$ python -q
>>> import numpy as np
>>> np.set_printoptions(precision=2, suppress=True, linewidth=120)
>>> rnd = lambda a: np.round(a, 2) + 0
>>> other = np.array([[3, 2, 3, 1, 1, 0, 2, 0, 1],
...     [0, 3, 3, 1, 3, 0, 1, 2, 2],
...     [2, 2, 2, 3, 3, 1, 0, 1, 2],
...     [3, 1, 2, 3, 1, 1, 1, 0, 0],
...     [1, 0, 0, 3, 2, 0, 0, 1, 3],
...     [0, 2, 0, 2, 0, 0, 3, 3, 3],
...     [1, 0, 3, 2, 3, 1, 1, 0, 3],
...     [0, 1, 1, 3, 3, 1, 2, 3, 2],
...     [2, 1, 1, 0, 3, 0, 3, 3, 1]])
>>> F = np.triu(other, 1)
>>> F
array([[0, 2, 3, 1, 1, 0, 2, 0, 1],
       [0, 0, 3, 1, 3, 0, 1, 2, 2],
       [0, 0, 0, 3, 3, 1, 0, 1, 2],
       [0, 0, 0, 0, 1, 1, 1, 0, 0],
       [0, 0, 0, 0, 0, 0, 0, 1, 3],
       [0, 0, 0, 0, 0, 0, 3, 3, 3],
       [0, 0, 0, 0, 0, 0, 0, 0, 3],
       [0, 0, 0, 0, 0, 0, 0, 0, 2],
       [0, 0, 0, 0, 0, 0, 0, 0, 0]])
>>> rnd(np.linalg.det(F))
np.float64(0.0)
>>> (F - F.T) / 2
array([[ 0. ,  1. ,  1.5,  0.5,  0.5,  0. ,  1. ,  0. ,  0.5],
       [-1. ,  0. ,  1.5,  0.5,  1.5,  0. ,  0.5,  1. ,  1. ],
       [-1.5, -1.5,  0. ,  1.5,  1.5,  0.5,  0. ,  0.5,  1. ],
       [-0.5, -0.5, -1.5,  0. ,  0.5,  0.5,  0.5,  0. ,  0. ],
       [-0.5, -1.5, -1.5, -0.5,  0. ,  0. ,  0. ,  0.5,  1.5],
       [ 0. ,  0. , -0.5, -0.5,  0. ,  0. ,  1.5,  1.5,  1.5],
       [-1. , -0.5,  0. , -0.5,  0. , -1.5,  0. ,  0. ,  1.5],
       [ 0. , -1. , -0.5,  0. , -0.5, -1.5,  0. ,  0. ,  1. ],
       [-0.5, -1. , -1. ,  0. , -1.5, -1.5, -1.5, -1. ,  0. ]])
>>> (F + F.T) / 2
array([[0. , 1. , 1.5, 0.5, 0.5, 0. , 1. , 0. , 0.5],
       [1. , 0. , 1.5, 0.5, 1.5, 0. , 0.5, 1. , 1. ],
       [1.5, 1.5, 0. , 1.5, 1.5, 0.5, 0. , 0.5, 1. ],
       [0.5, 0.5, 1.5, 0. , 0.5, 0.5, 0.5, 0. , 0. ],
       [0.5, 1.5, 1.5, 0.5, 0. , 0. , 0. , 0.5, 1.5],
       [0. , 0. , 0.5, 0.5, 0. , 0. , 1.5, 1.5, 1.5],
       [1. , 0.5, 0. , 0.5, 0. , 1.5, 0. , 0. , 1.5],
       [0. , 1. , 0.5, 0. , 0.5, 1.5, 0. , 0. , 1. ],
       [0.5, 1. , 1. , 0. , 1.5, 1.5, 1.5, 1. , 0. ]])
>>> rank = np.linalg.matrix_rank(F)
>>> rank
np.int64(7)
>>> null = np.linalg.svd(F)[2][rank:].T
>>> [int(np.linalg.matrix_rank(F[:, :j + 1])) for j in range(9)]
[0, 1, 2, 3, 4, 4, 5, 6, 7]
>>> [int(np.linalg.matrix_rank(np.delete(F, i, axis=0))) for i in range(9)]
[6, 6, 6, 6, 6, 6, 7, 7, 7]
>>> null.shape
(9, 2)
>>> rnd(np.trace(np.linalg.pinv(F) @ F))
np.float64(7.0)
>>> np.linalg.lstsq(F[:-1].T, F[-1])[2]
np.int32(7)
>>> np.allclose(F[:-1].T @ np.linalg.lstsq(F[:-1].T, F[-1])[0], F[-1])
True
>>> arr = np.load("test9.npy")
>>> rnd(arr)
array([[-0.31, -0.03, -0.87,  0.37,  0.13],
       [-0.74, -0.25,  0.  , -0.62, -0.07],
       [ 0.18,  0.  , -0.07, -0.33,  0.92],
       [-0.55,  0.53,  0.39,  0.42,  0.28],
       [-0.12, -0.81,  0.29,  0.45,  0.21]])
>>> # orthonormal columns
>>> q, V = np.linalg.qr(arr[:, :1])[0], np.linalg.qr(arr[:, 1:])[0]
>>> s = np.linalg.svd(q.T @ V, compute_uv=False)
>>> rnd(np.linalg.norm(q @ q.T - V @ V.T, 2))
np.float64(1.0)
>>> rnd(s)
array([0.])
>>> rnd(np.degrees(np.arccos(s.clip(0, 1))))
array([90.])
>>> rnd(np.linalg.pinv(arr))
array([[-0.31, -0.74,  0.18, -0.55, -0.12],
       [-0.03, -0.25,  0.  ,  0.53, -0.81],
       [-0.87,  0.  , -0.07,  0.39,  0.29],
       [ 0.37, -0.62, -0.33,  0.42,  0.45],
       [ 0.13, -0.07,  0.92,  0.28,  0.21]])
>>> rnd(arr @ arr.T)
array([[1., 0., 0., 0., 0.],
       [0., 1., 0., 0., 0.],
       [0., 0., 1., 0., 0.],
       [0., 0., 0., 1., 0.],
       [0., 0., 0., 0., 1.]])
>>> other = np.array([[-1, -1],
...     [-2, 2],
...     [-2, 1],
...     [2, -1],
...     [0, 2],
...     [0, 2],
...     [0, 2],
...     [0, 1],
...     [-1, 2]])
>>> np.linalg.matrix_rank(F @ other)
np.int64(2)
>>> other.T @ F.T
array([[-9, -6,  4,  0, -3, -3, -3, -2,  0],
       [14, 16, 10,  6,  7, 15,  6,  4,  0]])
>>> np.einsum("ik,kj->ij", F, other)
array([[-9, 14],
       [-6, 16],
       [ 4, 10],
       [ 0,  6],
       [-3,  7],
       [-3, 15],
       [-3,  6],
       [-2,  4],
       [ 0,  0]])
>>> F @ other
array([[-9, 14],
       [-6, 16],
       [ 4, 10],
       [ 0,  6],
       [-3,  7],
       [-3, 15],
       [-3,  6],
       [-2,  4],
       [ 0,  0]])
>>> np.einsum("ik,kj->ji", F, other)
array([[-9, -6,  4,  0, -3, -3, -3, -2,  0],
       [14, 16, 10,  6,  7, 15,  6,  4,  0]])
>>> np.linalg.matrix_rank(np.vstack([F, other.T]))
np.int64(9)
>>> np.vstack([F, other.T]).shape
(11, 9)
>>> f = np.array([6, -8])
>>> rnd(np.polyval(f, arr[4]))
array([ -8.74, -12.85,  -6.23,  -5.3 ,  -6.75])
>>> rnd(np.einsum("ii->", arr))
np.float64(0.0)
>>> rnd(np.linalg.eigvals(arr))
array([-0.77+0.64j, -0.77-0.64j,  0.27+0.96j,  0.27-0.96j,  1.  +0.j  ])
>>> rnd(np.poly(arr))
array([ 1.  ,  0.  ,  0.17, -0.17,  0.  , -1.  ])
>>> rnd(np.linalg.det(2 * arr)), rnd(np.linalg.det(arr))
(np.float64(32.0), np.float64(1.0))
>>> X = np.load("sample4.npy")
>>> rnd(X)
array([[ 0.12, -0.09,  0.2 , -0.16,  0.02],
       [-1.32,  0.99, -2.2 ,  1.76, -0.22],
       [ 1.44, -1.08,  2.4 , -1.92,  0.24],
       [-0.48,  0.36, -0.8 ,  0.64, -0.08],
       [-0.84,  0.63, -1.4 ,  1.12, -0.14]])
>>> U, s, Vh = np.linalg.svd(X)
>>> V = Vh[:(s > 1e-8).sum()]
>>> rng = np.random.default_rng(51)
>>> x0 = X[4] + -1 * X[3] + rng.integers(2) * np.eye(5)[2]
>>> rnd(x0)
array([-0.36,  0.27, -0.6 ,  0.48, -0.06])
>>> rnd(np.diag(V.T @ V))
array([0.16, 0.09, 0.45, 0.29, 0.  ])
>>> rnd(V.T @ V)
array([[ 0.16, -0.12,  0.27, -0.22,  0.03],
       [-0.12,  0.09, -0.2 ,  0.16, -0.02],
       [ 0.27, -0.2 ,  0.45, -0.36,  0.05],
       [-0.22,  0.16, -0.36,  0.29, -0.04],
       [ 0.03, -0.02,  0.05, -0.04,  0.  ]])
>>> np.allclose(V.T @ V @ x0, x0)
True
>>> U, s, Vh = np.linalg.svd(X)
>>> rnd(s)
array([5.41, 0.  , 0.  , 0.  , 0.  ])
>>> other = U[:, :1] @ np.diag(s[:1]) @ Vh[:1]
>>> np.linalg.matrix_rank(X, rtol=0.05)
np.int64(1)
>>> rnd(np.abs(X - other).max())
np.float64(0.0)
>>> np.linalg.matrix_rank(other)
np.int64(1)
>>> rnd(np.linalg.norm(X - other, 2)), rnd(s[1])
(np.float64(0.0), np.float64(0.0))
>>> rnd(np.linalg.norm(X - other) / np.linalg.norm(X))
np.float64(0.0)
